% ipython --no-banner

In [1]: import numpy as np

In [2]: np.set_printoptions(suppress=True, linewidth=200)

In [3]: def tidy(a):
   ...:     return np.round(a, 2) + 0
   ...: 

In [4]: E = np.array([[1.0, -1.0, 0.0], [-1.0, 2.0, -1.0], [0.0, -1.0, 1.0]])

In [5]: print(np.unique(E.round(6), axis=0).shape)
(3, 3)

In [6]: tidy(E @ np.linalg.pinv(E) @ E)
Out[6]: 
array([[ 1., -1.,  0.],
       [-1.,  2., -1.],
       [ 0., -1.,  1.]])

In [7]: np.allclose(E[:-1].T @ np.linalg.lstsq(E[:-1].T, E[-1])[0], E[-1])
Out[7]: True

In [8]: other = np.array([[2, -3], [-3, 1], [0, 2]])

In [9]: other.T @ E.T
Out[9]: 
array([[ 5., -8.,  3.],
       [-4.,  3.,  1.]])

In [10]: np.einsum("ij->j", E)
Out[10]: array([0., 0., 0.])

In [11]: np.einsum("ik,kj->ji", E, other)
Out[11]: 
array([[ 5., -8.,  3.],
       [-4.,  3.,  1.]])

In [12]: np.linalg.matrix_rank(E @ other)
Out[12]: np.int64(2)

In [13]: E @ other
Out[13]: 
array([[ 5., -4.],
       [-8.,  3.],
       [ 3.,  1.]])

In [14]: np.einsum("ik,kj->ij", E, other)
Out[14]: 
array([[ 5., -4.],
       [-8.,  3.],
       [ 3.,  1.]])

In [15]: print(np.linalg.cond(E) > 100)
True

In [16]: np.linalg.matrix_rank(E, rtol=0.1)
Out[16]: np.int64(2)

In [17]: r = np.linalg.matrix_rank(E)

In [18]: r
Out[18]: np.int64(2)

In [19]: null = np.linalg.svd(E)[2][r:].T

In [20]: print(tidy(null @ null.T))
[[0.33 0.33 0.33]
 [0.33 0.33 0.33]
 [0.33 0.33 0.33]]

In [21]: [int(np.linalg.matrix_rank(E[:, :j + 1])) for j in range(3)]
Out[21]: [1, 2, 2]

In [22]: tidy(null[:, 0] / null[np.abs(null[:, 0]).round(6).argmax(), 0])
Out[22]: array([1., 1., 1.])

In [23]: [int(np.linalg.matrix_rank(E[:i])) for i in range(1, len(E) + 1)]
Out[23]: [1, 2, 2]

In [24]: np.allclose(E @ null, 0)
Out[24]: True

In [25]: np.linalg.matrix_rank(E.T @ E), np.linalg.matrix_rank(E @ E.T)
Out[25]: (np.int64(2), np.int64(2))

In [26]: F = np.loadtxt("layer9.csv", delimiter=",")

In [27]: F
Out[27]: 
array([[ -6.,  -6.,  -6.],
       [-13.,   2., -13.],
       [-21.,  -6., -19.],
       [-30.,  -8., -28.],
       [-35.,  -9., -35.],
       [-34., -10., -42.],
       [-30., -10., -35.],
       [-38.,  -6., -40.],
       [-46.,  -6., -37.],
       [-40., -15., -34.],
       [-45., -14., -28.],
       [-47., -16., -27.],
       [-48., -16., -26.],
       [-53., -24., -35.],
       [-48., -32., -31.],
       [-56., -35., -22.]])

In [28]: labels = F[:, 0] > np.median(F[:, 0])

In [29]: f = F[labels].mean(axis=0) - F[~labels].mean(axis=0)

In [30]: (((F - F.mean(axis=0)) @ f > 0) == labels).mean()
Out[30]: np.float64(1.0)

In [31]: print(tidy(f))
[22.   13.12  2.75]

In [32]: np.argsort(-np.abs(f).round(6), kind="stable")
Out[32]: array([0, 1, 2])

In [33]: print(((F - F.mean(axis=0)) @ f > 0).astype(int))
[1 1 1 1 1 1 1 1 0 0 0 0 0 0 0 0]

In [34]: x0 = np.array([1, 2, 0])

In [35]: rhs = F @ x0

In [36]: beta, lr = np.zeros(3), 1 / np.linalg.norm(F, 2) ** 2

In [37]: for i in range(250):
    ...:     beta -= lr * F.T @ (F @ beta - rhs)
    ...:     if i % 50 == 0: print(i, round(np.linalg.norm(F @ beta - rhs), 2))
    ...: 
0 62.02
50 13.03
100 6.7
150 4.84
200 3.58

In [38]: tidy(beta)
Out[38]: array([ 1.1 ,  1.89, -0.08])

In [39]: print(tidy(np.linalg.cond(F)))
12.95
